% ipython --no-banner

In [1]: import numpy as np

In [2]: from numpy import linalg as LA

In [3]: np.set_printoptions(precision=2, suppress=True, linewidth=200)

In [4]: tidy = lambda a: np.round(a, 2) + 0

In [5]: data = np.load("run3.npy")

In [6]: data
Out[6]: 
array([[1., 0., 0., 0., 0.],
       [0., 4., 3., 2., 0.],
       [0., 3., 1., 0., 5.],
       [0., 0., 4., 2., 4.],
       [0., 3., 4., 5., 3.]])

In [7]: tidy(np.sort(LA.eigvals(data).real))
Out[7]: array([-2.01, -2.01,  1.  ,  3.13, 10.88])

In [8]: (data != 0).astype(int)
Out[8]: 
array([[1, 0, 0, 0, 0],
       [0, 1, 1, 1, 0],
       [0, 1, 1, 0, 1],
       [0, 0, 1, 1, 1],
       [0, 1, 1, 1, 1]])

In [9]: np.flatnonzero(LA.matrix_power((data != 0) + (data.T != 0) + np.eye(5), 5)[3])
Out[9]: array([1, 2, 3, 4])

In [10]: np.kron(np.eye(2, dtype=int), data)
Out[10]: 
array([[1., 0., 0., 0., 0., 0., 0., 0., 0., 0.],
       [0., 4., 3., 2., 0., 0., 0., 0., 0., 0.],
       [0., 3., 1., 0., 5., 0., 0., 0., 0., 0.],
       [0., 0., 4., 2., 4., 0., 0., 0., 0., 0.],
       [0., 3., 4., 5., 3., 0., 0., 0., 0., 0.],
       [0., 0., 0., 0., 0., 1., 0., 0., 0., 0.],
       [0., 0., 0., 0., 0., 0., 4., 3., 2., 0.],
       [0., 0., 0., 0., 0., 0., 3., 1., 0., 5.],
       [0., 0., 0., 0., 0., 0., 0., 4., 2., 4.],
       [0., 0., 0., 0., 0., 0., 3., 4., 5., 3.]])

In [11]: tidy(LA.eigvals(data))
Out[11]: array([10.88+0.j  , -2.01+2.04j, -2.01-2.04j,  3.13+0.j  ,  1.  +0.j  ])

In [12]: tidy(LA.det(data[::-1]))
Out[12]: np.float64(280.0)

In [13]: tidy(LA.det(data.T))
Out[13]: np.float64(280.0)

In [14]: np.einsum("ii->", data)
Out[14]: np.float64(11.0)

In [15]: rng = np.random.default_rng(77)

In [16]: B = data + rng.integers(-2, 3, (5, 1)) @ rng.integers(-2, 3, (1, 5))

In [17]: B
Out[17]: 
array([[ 3., -4.,  2., -4.,  2.],
       [-1.,  6.,  2.,  4., -1.],
       [-1.,  5.,  0.,  2.,  4.],
       [ 0.,  0.,  4.,  2.,  4.],
       [-1.,  5.,  3.,  7.,  2.]])

In [18]: LA.matrix_rank(B - data, tol=1e-8)
Out[18]: np.int64(1)

In [19]: np.abs(B - data).sum(axis=1)
Out[19]: array([14.,  7.,  7.,  0.,  7.])

In [20]: tidy(LA.svd(B - data, compute_uv=False))
Out[20]: array([8.77, 0.  , 0.  , 0.  , 0.  ])

In [21]: B.inv()
AttributeError: 'numpy.ndarray' object has no attribute 'inv'


In [22]: assert B == B.T
ValueError: The truth value of an array with more than one element is ambiguous. Use a.any() or a.all()


In [23]: tidy(LA.det(B))
Out[23]: np.float64(1046.0)

In [24]: B @ B
Out[24]: 
array([[  9., -16., -12., -18.,   6.],
       [-10.,  45.,  23.,  33.,  14.],
       [-12.,  54.,  28.,  56.,   9.],
       [ -8.,  40.,  20.,  40.,  32.],
       [-13.,  59.,  42.,  58.,  37.]])

In [25]: tidy(np.sort(np.abs(LA.eigvals(B))))
Out[25]: array([ 2.15,  3.36,  3.36,  3.62, 11.91])

In [26]: np.allclose(B, B.T)
Out[26]: False

In [27]: tidy(np.abs(LA.eigvals(B)).max())
Out[27]: np.float64(11.91)

In [28]: LA.determinant(B)
AttributeError: module 'numpy.linalg' has no attribute 'determinant'


In [29]: (B + B.T) / 2
Out[29]: 
array([[ 3. , -2.5,  0.5, -2. ,  0.5],
       [-2.5,  6. ,  3.5,  2. ,  2. ],
       [ 0.5,  3.5,  0. ,  3. ,  3.5],
       [-2. ,  2. ,  3. ,  2. ,  5.5],
       [ 0.5,  2. ,  3.5,  5.5,  2. ]])
